$ python -q
>>> import numpy as np
>>> np.set_printoptions(precision=2, suppress=True, linewidth=200, floatmode="fixed")
>>> tidy = lambda a: np.round(a, 2) + 0
>>> A = np.loadtxt("dump.csv", delimiter=",")
>>> A
array([[0.00, 0.00, 0.00, 1.00],
       [0.00, 0.00, 1.00, 0.00],
       [0.00, 1.00, 0.00, 0.00],
       [1.00, 0.00, 0.00, 0.00]])
>>> # splits into 2 blocks
>>> w, V = np.linalg.eig(A)
>>> tidy(np.sort(np.linalg.eigvals(np.linalg.inv(A))))
array([-1.00, -1.00,  1.00,  1.00])
>>> tidy(np.sort(np.linalg.eigvals(A.T)))
array([-1.00, -1.00,  1.00,  1.00])
>>> w
array([ 1.00, -1.00,  1.00, -1.00])
>>> A @ V[:, 0] - w[0] * V[:, 0]
array([0.00, 0.00, 0.00, 0.00])
>>> tidy(np.sort(np.linalg.eigvals(A @ A)))
array([1.00, 1.00, 1.00, 1.00])
>>> X = np.tril(np.array([[-3, -1, -1, 1], [2, 2, -2, -2], [2, 3, 3, 1], [2, -2, -1, -3]]), -1) + np.eye(4, dtype=int)
>>> X
array([[ 1,  0,  0,  0],
       [ 2,  1,  0,  0],
       [ 2,  3,  1,  0],
       [ 2, -2, -1,  1]])
>>> # triangular, det is the product of the diagonal
>>> def softmax(z):
...     e = np.exp(z - z.max(axis=-1, keepdims=True))
...     return e / e.sum(axis=-1, keepdims=True)
... 
>>> tidy(softmax(X[0]))
array([0.48, 0.17, 0.17, 0.17])
>>> tidy(softmax(X[0] + 3))
array([0.48, 0.17, 0.17, 0.17])
>>> S = X @ X.T / np.sqrt(4)
>>> tidy(softmax(S)[0] @ X)
array([1.83, 0.55, 0.00, 0.28])
>>> tidy(softmax(S + np.triu(np.full(S.shape, -np.inf), 1)))
array([[1.00, 0.00, 0.00, 0.00],
       [0.18, 0.82, 0.00, 0.00],
       [0.00, 0.03, 0.97, 0.00],
       [0.02, 0.02, 0.00, 0.96]])
>>> Y = X / np.sqrt((X ** 2).mean(axis=1, keepdims=True))
>>> X - X.mean(axis=1, keepdims=True)
array([[ 0.75, -0.25, -0.25, -0.25],
       [ 1.25,  0.25, -0.75, -0.75],
       [ 0.50,  1.50, -0.50, -1.50],
       [ 2.00, -2.00, -1.00,  1.00]])
>>> tidy(Y[3])
array([ 1.26, -1.26, -0.63,  0.63])
>>> np.linalg.matrix_rank(X - X.mean(axis=1, keepdims=True))
np.int64(3)
>>> [int(np.linalg.matrix_rank(np.linalg.matrix_power(X, p))) for p in range(1, 5)]
[4, 4, 4, 4]
>>> np.linalg.matrix_power(X - np.diag(np.diag(X)), 4)
array([[0, 0, 0, 0],
       [0, 0, 0, 0],
       [0, 0, 0, 0],
       [0, 0, 0, 0]])
>>> np.linalg.matrix_rank(X - X[0, 0] * np.eye(4))
np.int64(3)
>>> np.linalg.matrix_power(X, 2)
array([[ 1,  0,  0,  0],
       [ 4,  1,  0,  0],
       [10,  6,  1,  0],
       [-2, -7, -2,  1]])
>>> (X + X.T) / 2
array([[ 1.00,  1.00,  1.00,  1.00],
       [ 1.00,  1.00,  1.50, -1.00],
       [ 1.00,  1.50,  1.00, -0.50],
       [ 1.00, -1.00, -0.50,  1.00]])
>>> tidy(np.sort(np.abs(np.linalg.eigvals(X))))
array([1.00, 1.00, 1.00, 1.00])
>>> np.trace(X)
np.int64(4)
>>> np.allclose(X, X.T)
False
>>> X @ X
array([[ 1,  0,  0,  0],
       [ 4,  1,  0,  0],
       [10,  6,  1,  0],
       [-2, -7, -2,  1]])
